% python3 -q
>>> import numpy as np
>>> from numpy import linalg as LA
>>> np.set_printoptions(suppress=True, linewidth=140)
>>> def rnd(a):
...     return np.round(a, 3) + 0
... 
>>> basis = 10 * np.array([[-0.5, 1.7, 0.3], [1.1, -0.8, 0.0]])
>>> rng = np.random.default_rng(300458)
>>> z = rng.integers(0, 2, 12)
>>> J = basis[z] + rng.normal(size=(12, 3))
>>> rnd(J)
array([[11.9  , -8.881, -0.418],
       [11.55 , -8.868, -0.417],
       [-2.572, 18.442,  3.466],
       [-4.242, 15.213,  3.606],
       [11.595, -7.3  ,  0.358],
       [-4.984, 14.237,  1.286],
       [11.783, -8.46 ,  0.869],
       [10.767, -9.038,  0.378],
       [-7.958, 17.46 ,  3.039],
       [10.387, -8.412,  1.508],
       [10.359, -9.552,  0.186],
       [-3.361, 15.165,  5.646]])
>>> M2 = np.c_[J[:, :1] @ np.array([[1]]), np.array([-7, 9, -4, 7, 0, 9, 8, 0, -9, 2, 2, 6])]
>>> rnd(M2)
array([[11.9  , -7.   ],
       [11.55 ,  9.   ],
       [-2.572, -4.   ],
       [-4.242,  7.   ],
       [11.595,  0.   ],
       [-4.984,  9.   ],
       [11.783,  8.   ],
       [10.767,  0.   ],
       [-7.958, -9.   ],
       [10.387,  2.   ],
       [10.359,  2.   ],
       [-3.361,  6.   ]])
>>> rnd(LA.norm(M2 - J @ LA.lstsq(J, M2)[0], axis=0))
array([ 0.   , 20.321])
>>> rnd(LA.lstsq(J, M2[:, 0])[0])
array([1., 0., 0.])
>>> Ac = (J - J.mean(axis=0)) / J.std(axis=0)
>>> np.argwhere(np.abs(Ac) > 2)
array([[11,  2]])
>>> Ac.std(axis=0)
array([1., 1., 1.])
>>> beta = LA.lstsq(np.delete(Ac, 0, axis=1), Ac[:, 0])[0]
>>> rnd(1 - np.var(Ac[:, 0] - np.delete(Ac, 0, axis=1) @ beta))
np.float64(0.966)
>>> gram = np.cov(J, rowvar=False)
>>> rnd(gram)
array([[  68.125, -103.727,  -12.481],
       [-103.727,  163.801,   20.255],
       [ -12.481,   20.255,    3.614]])
>>> rnd(np.corrcoef(J[:, 0], J[:, 2])[0, 1])
np.float64(-0.795)
>>> np.argwhere(np.triu(np.abs(np.corrcoef(J.T)) > 0.8, 1))
array([[0, 1],
       [1, 2]])
>>> rnd(J.std(axis=0))
array([ 7.902, 12.254,  1.82 ])
>>> gram.shape
(3, 3)
>>> np.argsort(-J.std(axis=0).round(6), kind="stable")
array([1, 0, 2])
>>> th = np.radians(72)
>>> Rm = np.eye(3)
>>> Rm[2, 2] = Rm[1, 1] = np.cos(th)
>>> Rm[2, 1], Rm[1, 2] = -np.sin(th), np.sin(th)
>>> rnd(Rm)
array([[ 1.   ,  0.   ,  0.   ],
       [ 0.   ,  0.309,  0.951],
       [ 0.   , -0.951,  0.309]])
>>> M2 = J @ Rm.T
>>> np.allclose(J @ J.T, M2 @ M2.T)
True
>>> rnd(np.abs(M2 - J).max(axis=0))
array([ 0.   ,  9.447, 19.935])
>>> rnd(LA.svd(J, compute_uv=False)), rnd(LA.svd(M2, compute_uv=False))
(array([50.699, 18.146,  3.237]), array([50.699, 18.146,  3.237]))
>>> np.allclose(LA.norm(J, axis=1), LA.norm(M2, axis=1))
True
>>> F = 4 * np.eye(12) + np.ones((12, 12))
>>> F
array([[5., 1., 1., 1., 1., 1., 1., 1., 1., 1., 1., 1.],
       [1., 5., 1., 1., 1., 1., 1., 1., 1., 1., 1., 1.],
       [1., 1., 5., 1., 1., 1., 1., 1., 1., 1., 1., 1.],
       [1., 1., 1., 5., 1., 1., 1., 1., 1., 1., 1., 1.],
       [1., 1., 1., 1., 5., 1., 1., 1., 1., 1., 1., 1.],
       [1., 1., 1., 1., 1., 5., 1., 1., 1., 1., 1., 1.],
       [1., 1., 1., 1., 1., 1., 5., 1., 1., 1., 1., 1.],
       [1., 1., 1., 1., 1., 1., 1., 5., 1., 1., 1., 1.],
       [1., 1., 1., 1., 1., 1., 1., 1., 5., 1., 1., 1.],
       [1., 1., 1., 1., 1., 1., 1., 1., 1., 5., 1., 1.],
       [1., 1., 1., 1., 1., 1., 1., 1., 1., 1., 5., 1.],
       [1., 1., 1., 1., 1., 1., 1., 1., 1., 1., 1., 5.]])
>>> r0 = np.array([1, -1, 2, 1, -2, -1, 2, 1, 0, 2, 0, 2])
>>> M2 = F + np.outer(r0, np.eye(12)[11])
>>> LA.matrix_rank(M2 - F)
np.int64(1)
>>> LA.matrix_rank(LA.inv(M2) - LA.inv(F), tol=1e-8)
np.int64(1)
>>> q, Rm = LA.qr(F)
>>> rnd(np.abs(np.diag(Rm)))
array([6.   , 4.989, 4.66 , 4.496, 4.397, 4.331, 4.284, 4.249, 4.221, 4.199, 4.181, 4.166])
>>> abs(Rm[0, 0]), rnd(LA.norm(F[:, 0]))
(np.float64(6.0), np.float64(6.0))
>>> U, sv, VT = LA.svd(F, full_matrices=False)
>>> rnd(np.abs(VT[0]))
array([0.289, 0.289, 0.289, 0.289, 0.289, 0.289, 0.289, 0.289, 0.289, 0.289, 0.289, 0.289])
>>> U.shape, sv.shape, VT.shape
((12, 12), (12,), (12, 12))
>>> np.allclose(U * sv @ VT, F)
True
>>> (sv > 1e-8).sum()
np.int64(12)
>>> rnd(U.T @ F @ VT.T)
array([[16.,  0.,  0.,  0.,  0.,  0.,  0.,  0.,  0.,  0.,  0.,  0.],
       [ 0.,  4.,  0.,  0.,  0.,  0.,  0.,  0.,  0.,  0.,  0.,  0.],
       [ 0.,  0.,  4.,  0.,  0.,  0.,  0.,  0.,  0.,  0.,  0.,  0.],
       [ 0.,  0.,  0.,  4.,  0.,  0.,  0.,  0.,  0.,  0.,  0.,  0.],
       [ 0.,  0.,  0.,  0.,  4.,  0.,  0.,  0.,  0.,  0.,  0.,  0.],
       [ 0.,  0.,  0.,  0.,  0.,  4.,  0.,  0.,  0.,  0.,  0.,  0.],
       [ 0.,  0.,  0.,  0.,  0.,  0.,  4.,  0.,  0.,  0.,  0.,  0.],
       [ 0.,  0.,  0.,  0.,  0.,  0.,  0.,  4.,  0.,  0.,  0.,  0.],
       [ 0.,  0.,  0.,  0.,  0.,  0.,  0.,  0.,  4.,  0.,  0.,  0.],
       [ 0.,  0.,  0.,  0.,  0.,  0.,  0.,  0.,  0.,  4.,  0.,  0.],
       [ 0.,  0.,  0.,  0.,  0.,  0.,  0.,  0.,  0.,  0.,  4.,  0.],
       [ 0.,  0.,  0.,  0.,  0.,  0.,  0.,  0.,  0.,  0.,  0.,  4.]])
>>> rnd(sv)
array([16.,  4.,  4.,  4.,  4.,  4.,  4.,  4.,  4.,  4.,  4.,  4.])
>>> rnd(VT @ VT.T)
array([[1., 0., 0., 0., 0., 0., 0., 0., 0., 0., 0., 0.],
       [0., 1., 0., 0., 0., 0., 0., 0., 0., 0., 0., 0.],
       [0., 0., 1., 0., 0., 0., 0., 0., 0., 0., 0., 0.],
       [0., 0., 0., 1., 0., 0., 0., 0., 0., 0., 0., 0.],
       [0., 0., 0., 0., 1., 0., 0., 0., 0., 0., 0., 0.],
       [0., 0., 0., 0., 0., 1., 0., 0., 0., 0., 0., 0.],
       [0., 0., 0., 0., 0., 0., 1., 0., 0., 0., 0., 0.],
       [0., 0., 0., 0., 0., 0., 0., 1., 0., 0., 0., 0.],
       [0., 0., 0., 0., 0., 0., 0., 0., 1., 0., 0., 0.],
       [0., 0., 0., 0., 0., 0., 0., 0., 0., 1., 0., 0.],
       [0., 0., 0., 0., 0., 0., 0., 0., 0., 0., 1., 0.],
       [0., 0., 0., 0., 0., 0., 0., 0., 0., 0., 0., 1.]])
>>> np.abs(U[:, 0]).round(6).argmax()
np.int64(0)
>>> rnd(np.cumsum(sv ** 2) / np.sum(sv ** 2))
array([0.593, 0.63 , 0.667, 0.704, 0.741, 0.778, 0.815, 0.852, 0.889, 0.926, 0.963, 1.   ])
>>> ev, vecs = LA.eigh(F)
>>> rnd(LA.eigvalsh(F + -3 * np.eye(12)))
array([ 1.,  1.,  1.,  1.,  1.,  1.,  1.,  1.,  1.,  1.,  1., 13.])
>>> rnd(vecs.T @ vecs)
array([[1., 0., 0., 0., 0., 0., 0., 0., 0., 0., 0., 0.],
       [0., 1., 0., 0., 0., 0., 0., 0., 0., 0., 0., 0.],
       [0., 0., 1., 0., 0., 0., 0., 0., 0., 0., 0., 0.],
       [0., 0., 0., 1., 0., 0., 0., 0., 0., 0., 0., 0.],
       [0., 0., 0., 0., 1., 0., 0., 0., 0., 0., 0., 0.],
       [0., 0., 0., 0., 0., 1., 0., 0., 0., 0., 0., 0.],
       [0., 0., 0., 0., 0., 0., 1., 0., 0., 0., 0., 0.],
       [0., 0., 0., 0., 0., 0., 0., 1., 0., 0., 0., 0.],
       [0., 0., 0., 0., 0., 0., 0., 0., 1., 0., 0., 0.],
       [0., 0., 0., 0., 0., 0., 0., 0., 0., 1., 0., 0.],
       [0., 0., 0., 0., 0., 0., 0., 0., 0., 0., 1., 0.],
       [0., 0., 0., 0., 0., 0., 0., 0., 0., 0., 0., 1.]])
>>> rnd(LA.eigvalsh(F @ F))
array([ 16.,  16.,  16.,  16.,  16.,  16.,  16.,  16.,  16.,  16.,  16., 256.])
>>> np.unique(ev.round(6) + 0, return_counts=True)[1]
array([11,  1])
>>> vec = np.array([1, 4, 4, 4, 6, 8, 7, 2, 7, 9, 7, 7])
>>> rhs = F @ vec
>>> rhs
array([ 70.,  82.,  82.,  82.,  90.,  98.,  94.,  74.,  94., 102.,  94.,  94.])
>>> rnd(LA.solve(F, 3 * rhs))
array([ 3., 12., 12., 12., 18., 24., 21.,  6., 21., 27., 21., 21.])
>>> rnd(LA.solve(F.T, F[10]))
array([0., 0., 0., 0., 0., 0., 0., 0., 0., 0., 1., 0.])
>>> rnd(LA.solve(F, F[:, 1]))
array([0., 1., 0., 0., 0., 0., 0., 0., 0., 0., 0., 0.])
>>> M = np.loadtxt("w.csv", delimiter=",")
>>> M
array([[1., 5., 3., 2., 0., 0., 0., 0., 0., 0., 0.],
       [0., 1., 0., 0., 2., 0., 0., 0., 0., 4., 0.],
       [0., 0., 2., 0., 3., 2., 0., 0., 0., 0., 0.],
       [0., 2., 3., 3., 0., 0., 0., 0., 4., 0., 5.],
       [3., 0., 0., 0., 0., 0., 0., 3., 5., 4., 5.],
       [0., 3., 0., 0., 0., 2., 4., 0., 0., 5., 0.],
       [0., 0., 0., 0., 0., 0., 0., 0., 0., 0., 0.],
       [3., 5., 5., 0., 0., 0., 0., 5., 0., 0., 1.],
       [0., 0., 5., 2., 0., 0., 0., 0., 0., 0., 0.]])
>>> U, sv, VT = LA.svd(M)
>>> np.argmax(sv[:-1] / (sv[1:] + 1e-6)) + 1
np.int64(8)
>>> rnd(sv)
array([13.33 ,  9.041,  7.849,  5.798,  4.445,  3.014,  2.68 ,  1.151,  0.   ])
>>> M2 = U[:, :8] @ np.diag(sv[:8]) @ VT[:8]
>>> LA.matrix_rank(M, rtol=0.05)
np.int64(8)
>>> rnd(LA.norm(M - M2) / LA.norm(M))
np.float64(0.0)
>>> M2 = np.array([[0, 3, 2],
...     [0, 2, 3],
...     [2, 0, 1],
...     [0, 0, 1],
...     [2, 3, 1],
...     [1, 3, 3],
...     [1, 1, 0],
...     [2, 0, 3],
...     [3, 3, 1],
...     [3, 3, 3],
...     [2, 2, 1],
...     [3, 2, 0]])
>>> np.einsum("ik,kj->ij", F, M2)
array([[19., 34., 27.],
       [19., 30., 31.],
       [27., 22., 23.],
       [19., 22., 23.],
       [27., 34., 23.],
       [23., 34., 31.],
       [23., 26., 19.],
       [27., 22., 31.],
       [31., 34., 23.],
       [31., 34., 31.],
       [27., 30., 23.],
       [31., 30., 19.]])
>>> np.einsum("ij->j", F)
array([16., 16., 16., 16., 16., 16., 16., 16., 16., 16., 16., 16.])
>>> [round(float(x), 3) for x in LA.svd(M, compute_uv=False)[:3]]
[13.33, 9.041, 7.849]
>>> np.argsort(-LA.norm(M, axis=0).round(6), kind="stable")[:3]
array([2, 1, 9])
>>> rnd(LA.norm(M, 2) / LA.norm(M))
np.float64(0.673)
>>> mat = np.loadtxt("dump.csv", delimiter=",")
>>> rnd(mat)
array([[-0.677, -0.05 , -0.181,  0.49 ,  0.005,  0.364,  0.182, -0.297,  0.112, -0.018],
       [ 0.215, -0.197,  0.044, -0.005, -0.175, -0.129, -0.323, -0.637,  0.523, -0.286],
       [ 0.215, -0.197, -0.071,  0.326, -0.284,  0.186, -0.054,  0.505,  0.563,  0.336],
       [ 0.092,  0.493,  0.274, -0.268,  0.266,  0.556,  0.165,  0.041,  0.384, -0.213],
       [-0.431, -0.083,  0.089, -0.123, -0.032,  0.034, -0.637,  0.424,  0.014, -0.444],
       [-0.246, -0.079,  0.243,  0.029,  0.169, -0.594,  0.491,  0.207,  0.376, -0.257],
       [ 0.062,  0.329,  0.452,  0.55 ,  0.372, -0.207, -0.369, -0.065, -0.036,  0.241],
       [ 0.339,  0.264, -0.128,  0.489, -0.299,  0.01 ,  0.151,  0.124, -0.217, -0.621],
       [ 0.246, -0.342, -0.436,  0.125,  0.749,  0.084, -0.049,  0.083,  0.044, -0.193],
       [-0.123,  0.607, -0.638, -0.091,  0.003, -0.321, -0.157,  0.012,  0.24 ,  0.124]])
>>> rnd(LA.pinv(mat))
array([[-0.677,  0.215,  0.215,  0.092, -0.431, -0.246,  0.062,  0.339,  0.246, -0.123],
       [-0.05 , -0.197, -0.197,  0.493, -0.083, -0.079,  0.329,  0.264, -0.342,  0.607],
       [-0.181,  0.044, -0.071,  0.274,  0.089,  0.243,  0.452, -0.128, -0.436, -0.638],
       [ 0.49 , -0.005,  0.326, -0.268, -0.123,  0.029,  0.55 ,  0.489,  0.125, -0.091],
       [ 0.005, -0.175, -0.284,  0.266, -0.032,  0.169,  0.372, -0.299,  0.749,  0.003],
       [ 0.364, -0.129,  0.186,  0.556,  0.034, -0.594, -0.207,  0.01 ,  0.084, -0.321],
       [ 0.182, -0.323, -0.054,  0.165, -0.637,  0.491, -0.369,  0.151, -0.049, -0.157],
       [-0.297, -0.637,  0.505,  0.041,  0.424,  0.207, -0.065,  0.124,  0.083,  0.012],
       [ 0.112,  0.523,  0.563,  0.384,  0.014,  0.376, -0.036, -0.217,  0.044,  0.24 ],
       [-0.018, -0.286,  0.336, -0.213, -0.444, -0.257,  0.241, -0.621, -0.193,  0.124]])
>>> rnd(LA.norm(mat, axis=0))
array([1., 1., 1., 1., 1., 1., 1., 1., 1., 1.])
>>> rnd(mat[:, 8] @ mat[:, 2])
np.float64(0.0)
